$ python3 -q
>>> import numpy as np
>>> np.set_printoptions(suppress=True, linewidth=200)
>>> rng = np.random.default_rng(70)
>>> X = rng.normal(size=(12, 4)) + 3 * np.array([6, -2, 8, 2])
>>> print(X.round(1))
[[17.9 -7.  24.9  5.6]
 [19.4 -7.5 24.5  6. ]
 [18.7 -6.8 24.3  7.5]
 [16.9 -6.4 25.   5.4]
 [19.5 -6.5 23.7  7. ]
 [18.2 -4.9 24.8  5.2]
 [19.5 -5.3 24.8  6.4]
 [16.4 -6.6 24.9  4.9]
 [16.3 -6.1 24.5  7.3]
 [18.7 -5.9 24.7  6.2]
 [18.  -4.7 23.7  6.4]
 [16.6 -6.7 23.9  6.8]]
>>> dist = np.linalg.norm(X[:, None] - X[None], axis=-1)
>>> print((dist + 1e9 * np.eye(12)).round(6).argmin(axis=1))
[ 3  4  4  7  2  9  9  3 11  6  5  8]
>>> print(np.round(np.linalg.norm(X, axis=1), 1))
[32.  32.7 32.3 31.4 32.1 31.5 32.6 30.9 30.9 32.1 30.8 30.6]
>>> print(dist.mean(axis=1).argmax())
7
>>> print(np.unravel_index(dist.round(6).argmax(), dist.shape))
(np.int64(4), np.int64(7))
>>> print(dist.shape)
(12, 12)
>>> print(dist[2].round(6).argsort(kind="stable")[:4])
[2 4 9 1]
>>> print(np.linalg.matrix_rank(dist ** 2))
6
>>> Xc = X - X.mean(axis=0)
>>> left, s, VT = np.linalg.svd(Xc, full_matrices=False)
>>> print(np.searchsorted(np.cumsum(s ** 2) / (s ** 2).sum(), 0.9) + 1)
3
>>> print(np.abs(left[:, 0]).argmax())
7
>>> print((np.sign(left[:, 0]) == np.sign(left[0, 0])).astype(int))
[1 0 0 1 0 1 0 1 1 0 0 1]
>>> print(np.round(s ** 2 / (s ** 2).sum(), 1) + 0)
[0.5 0.2 0.2 0. ]
>>> print(round(float((s ** 2).sum() ** 2 / (s ** 4).sum()), 1))
2.8
>>> print(np.round(Xc.mean(axis=0), 1) + 0)
[0. 0. 0. 0.]
>>> print(np.linalg.matrix_rank(Xc))
4
>>> cent = X[[4, 3]].astype(float)
>>> for _ in range(6):
...     lab = np.linalg.norm(X[:, None] - cent, axis=-1).argmin(axis=1)
...     cent = np.array([X[lab == j].mean(axis=0) for j in range(2)])
... 
>>> print(lab)
[1 0 0 1 0 1 0 1 1 0 0 1]
>>> print(cent.round(1))
[[19.  -6.1 24.3  6.6]
 [17.1 -6.3 24.7  5.9]]
>>> print(np.abs(cent[1] - cent[0]).argmax())
0
>>> print(np.bincount(lab))
[6 6]
>>> K = np.array([[0, 0, 2, 0, 0],
...     [0, 0, -2, -2, 0],
...     [0, 0, 0, -1, 1],
...     [0, 0, 0, 0, 1],
...     [0, 0, 0, 0, 0]])
>>> # null space of dimension 2
>>> lab = rng.permutation(5)
>>> print(lab)
[0 1 2 4 3]
>>> Y = K[lab][:, lab]
>>> print(Y)
[[ 0  0  2  0  0]
 [ 0  0 -2  0 -2]
 [ 0  0  0  1 -1]
 [ 0  0  0  0  0]
 [ 0  0  0  1  0]]
>>> print(np.round(np.sort(np.abs(np.linalg.eigvals(Y))), 1))
[0. 0. 0. 0. 0.]
>>> print(np.trace(Y))
0
>>> left, s, VT = np.linalg.svd(K)
>>> V = VT[:(s > 1e-8).sum()]
>>> vec = K[4] + 2 * K[2] + rng.integers(2) * np.eye(5)[2]
>>> print(vec)
[ 0.  0.  1. -2.  2.]
>>> print(np.round(V.T @ V, 1) + 0)
[[0. 0. 0. 0. 0.]
 [0. 0. 0. 0. 0.]
 [0. 0. 1. 0. 0.]
 [0. 0. 0. 1. 0.]
 [0. 0. 0. 0. 1.]]
>>> print(np.round(np.diag(V.T @ V), 1))
[0. 0. 1. 1. 1.]
>>> feats = np.loadtxt("m.csv", delimiter=",")
>>> print(feats)
[[3. 1. 0. 0.]
 [0. 3. 1. 0.]
 [0. 0. 3. 1.]
 [0. 0. 0. 3.]]
>>> print(round(float(np.linalg.det(feats.T)), 1))
81.0
>>> print(np.round(np.linalg.eigvals(feats), 1))
[3. 3. 3. 3.]
>>> print(round(float(np.linalg.eigvals(feats).sum().real), 1))
12.0
>>> Y = feats + rng.integers(-2, 3, (4, 3)) @ rng.integers(-2, 3, (3, 4))
>>> print(Y)
[[ 7. -4. -2. -5.]
 [ 0.  0. -1. -2.]
 [ 0.  7.  7.  6.]
 [ 4. -1.  0.  1.]]
>>> print(np.linalg.matrix_rank(Y - feats, tol=1e-8))
3
>>> print(Y - feats)
[[ 4. -5. -2. -5.]
 [ 0. -3. -2. -2.]
 [ 0.  7.  4.  5.]
 [ 4. -1.  0. -2.]]
>>> print(np.allclose(feats, feats.T))
False
>>> print((feats - feats.T) / 2)
[[ 0.   0.5  0.   0. ]
 [-0.5  0.   0.5  0. ]
 [ 0.  -0.5  0.   0.5]
 [ 0.   0.  -0.5  0. ]]
>>> print(np.round(np.abs(np.linalg.eigvals(feats)).max(), 1))
3.0
>>> lab = rng.permutation(4)
>>> print(lab)
[2 1 3 0]
>>> Y = feats[lab][:, lab]
>>> print(np.allclose(Y, feats))
False
>>> print(np.diag(Y))
[3. 3. 3. 3.]
>>> print(np.trace(Y))
12.0
>>> Y = np.linalg.inv(feats)
>>> print(round(float(np.linalg.slogdet(feats)[0]), 1))
1.0
>>> print((np.abs(Y) > 1e-9).astype(int))
[[1 1 1 1]
 [0 1 1 1]
 [0 0 1 1]
 [0 0 0 1]]
>>> print(np.allclose(Y, feats.T))
False
>>> print(np.round(np.linalg.inv(Y), 1))
[[3. 1. 0. 0.]
 [0. 3. 1. 0.]
 [0. 0. 3. 1.]
 [0. 0. 0. 3.]]
>>> print(feats @ Y)
[[1. 0. 0. 0.]
 [0. 1. 0. 0.]
 [0. 0. 1. 0.]
 [0. 0. 0. 1.]]
>>> print(np.round(np.linalg.det(feats) * np.linalg.det(Y), 1))
1.0
>>> print(Y.round(1) + 0)
[[ 0.3 -0.1  0.   0. ]
 [ 0.   0.3 -0.1  0. ]
 [ 0.   0.   0.3 -0.1]
 [ 0.   0.   0.   0.3]]
>>> J = np.array([[1, 1, 0, 3, 3],
...     [1, 1, 0, 3, 3],
...     [0, 0, 0, 0, 0],
...     [3, 3, 0, 9, 9],
...     [3, 3, 0, 9, 9]])
>>> # columns 0 and 1 are equal
>>> left, s, VT = np.linalg.svd(J, full_matrices=False)
>>> print(np.round(left.T @ left, 1) + 0)
[[1. 0. 0. 0. 0.]
 [0. 1. 0. 0. 0.]
 [0. 0. 1. 0. 0.]
 [0. 0. 0. 1. 0.]
 [0. 0. 0. 0. 1.]]
>>> print(np.round(np.abs(VT[0]), 1))
[0.2 0.2 0.  0.7 0.7]
>>> print(np.round(s / s[0], 1) + 0)
[1. 0. 0. 0. 0.]
>>> print(round(float(np.sqrt((s ** 2).sum())), 1), round(np.linalg.norm(J), 1))
20.0 20.0
>>> print(np.allclose(left * s @ VT, J))
True
>>> rk = np.linalg.matrix_rank(J)
>>> print(rk)
1
>>> null = np.linalg.svd(J)[2][rk:].T
>>> print([int(np.linalg.matrix_rank(J[:, :j + 1])) for j in range(5)])
[1, 1, 1, 1, 1]
>>> print([int(np.linalg.matrix_rank(J[:i])) for i in range(1, len(J) + 1)])
[1, 1, 1, 1, 1]
>>> print(np.linalg.matrix_rank(J.T @ J), np.linalg.matrix_rank(J @ J.T))
1 1
>>> print([int(np.linalg.matrix_rank(np.delete(J, i, axis=0))) for i in range(5)])
[1, 1, 1, 1, 1]
>>> print([round(float(x), 1) for x in np.linalg.svd(J, compute_uv=False)[:3]])
[20.0, 0.0, 0.0]
>>> print(round(float(np.linalg.norm(J, 2) / np.linalg.norm(J)), 1))
1.0
>>> print(np.linalg.matrix_rank(J, rtol=0.1))
1
>>> ev, V = np.linalg.eigh(J)
>>> print(np.round(np.abs(V[:, -1]), 1))
[0.2 0.2 0.  0.7 0.7]
>>> print(np.round(V @ np.diag(ev) @ V.T, 1) + 0)
[[1. 1. 0. 3. 3.]
 [1. 1. 0. 3. 3.]
 [0. 0. 0. 0. 0.]
 [3. 3. 0. 9. 9.]
 [3. 3. 0. 9. 9.]]
>>> print(np.round(np.linalg.svd(J, compute_uv=False), 1) + 0)
[20.  0.  0.  0.  0.]
>>> print(np.round(ev.sum(), 1), np.trace(J))
20.0 20
>>> print((ev > 1e-8).sum(), (ev < -1e-8).sum())
1 0
>>> print(np.abs(V[:, -1]).round(6).argmax())
3
>>> E = np.array([[-1.9, 1.2, -0.4],
...     [-0.9, 2.3, -0.4],
...     [0.6, -0.3, -1.5],
...     [-0.9, 1.1, 0.4],
...     [1.3, -0.6, -1.6],
...     [-1.1, 0.3, -0.3],
...     [-1.5, -0.3, -0.9],
...     [-0.6, 0.5, -1.8],
...     [1.1, 0.9, -1.0],
...     [0.2, -0.3, 2.0],
...     [0.3, -0.7, -0.9],
...     [-0.3, 1.3, -1.5],
...     [-1.7, 1.5, 0.8],
...     [-0.8, 0.5, -0.3],
...     [-0.5, -0.5, 0.0],
...     [0.2, 1.6, 0.2],
...     [-0.6, -0.8, 1.0],
...     [1.2, 0.2, 0.4],
...     [0.7, 0.1, -0.9],
...     [-0.7, 0.2, -0.5],
...     [-1.1, -2.6, 0.1],
...     [-0.5, -1.2, 1.7],
...     [2.2, -0.4, 1.1],
...     [1.0, 0.7, 0.3],
...     [0.2, 0.5, 0.7],
...     [0.2, 1.6, -1.1]])
>>> E[:, 1] = 3 * E[:, 2] + 0.1 * rng.normal(size=26)
>>> print(E.round(1))
[[-1.9 -1.2 -0.4]
 [-0.9 -1.3 -0.4]
 [ 0.6 -4.6 -1.5]
 [-0.9  1.2  0.4]
 [ 1.3 -4.9 -1.6]
 [-1.1 -1.  -0.3]
 [-1.5 -2.6 -0.9]
 [-0.6 -5.4 -1.8]
 [ 1.1 -3.2 -1. ]
 [ 0.2  5.9  2. ]
 [ 0.3 -2.6 -0.9]
 [-0.3 -4.6 -1.5]
 [-1.7  2.5  0.8]
 [-0.8 -0.9 -0.3]
 [-0.5 -0.1  0. ]
 [ 0.2  0.5  0.2]
 [-0.6  2.9  1. ]
 [ 1.2  1.2  0.4]
 [ 0.7 -2.7 -0.9]
 [-0.7 -1.6 -0.5]
 [-1.1  0.5  0.1]
 [-0.5  5.1  1.7]
 [ 2.2  3.4  1.1]
 [ 1.   1.   0.3]
 [ 0.2  2.3  0.7]
 [ 0.2 -3.4 -1.1]]
>>> # column 1 is much longer than the rest
>>> Xc = E - E.mean(axis=0)
>>> left, s, VT = np.linalg.svd(Xc, full_matrices=False)
>>> print(s.round(1))
[16.1  5.1  0.2]
>>> print(np.round(np.abs(VT[-1]), 1) + 0)
[0.  0.3 0.9]
>>> print(round(float((s ** 2).sum() ** 2 / (s ** 4).sum()), 1))
1.2
>>> print((np.sign(left[:, 0]) == np.sign(left[0, 0])).astype(int))
[1 1 1 0 1 1 1 1 1 0 1 1 0 1 0 0 0 0 1 1 0 0 0 0 0 1]
>>> W0 = np.load("sample17.npy")
>>> print(W0)
[[-1.8 -0.8  0.5]
 [-5.7 -3.5  3.5]
 [-1.8 -1.4  1.5]
 [-9.4 -5.8  5.7]
 [-8.8 -6.4  6.2]
 [-6.  -2.8  2.6]
 [-9.3 -6.   5.2]
 [-1.9 -0.6  1.8]
 [-9.8 -5.9  5.1]
 [-2.  -1.9  2.9]
 [-9.2 -5.4  5.5]
 [-6.7 -4.4  5.3]
 [-7.1 -4.9  5. ]
 [-7.6 -5.4  4.6]
 [-9.2 -6.2  7.5]
 [-7.  -4.7  7.2]
 [-5.7 -3.2  3.7]
 [-3.5 -2.2  2.3]
 [ 0.4 -0.5  2.3]]
>>> left, s, VT = np.linalg.svd(W0, full_matrices=False)
>>> print((s > 1e-8).sum())
3
>>> print(np.abs(left[:, 0]).round(6).argmax())
14
>>> print(s.round(1))
[39.6  4.2  1.5]
>>> print(np.round(np.abs(VT[0]), 1))
[0.7 0.5 0.5]
>>> print(np.round(np.sqrt((s ** 2).sum()), 1), round(float(np.linalg.norm(W0)), 1))
39.9 39.9
>>> print(np.round(left.T @ left, 1) + 0)
[[1. 0. 0.]
 [0. 1. 0.]
 [0. 0. 1.]]
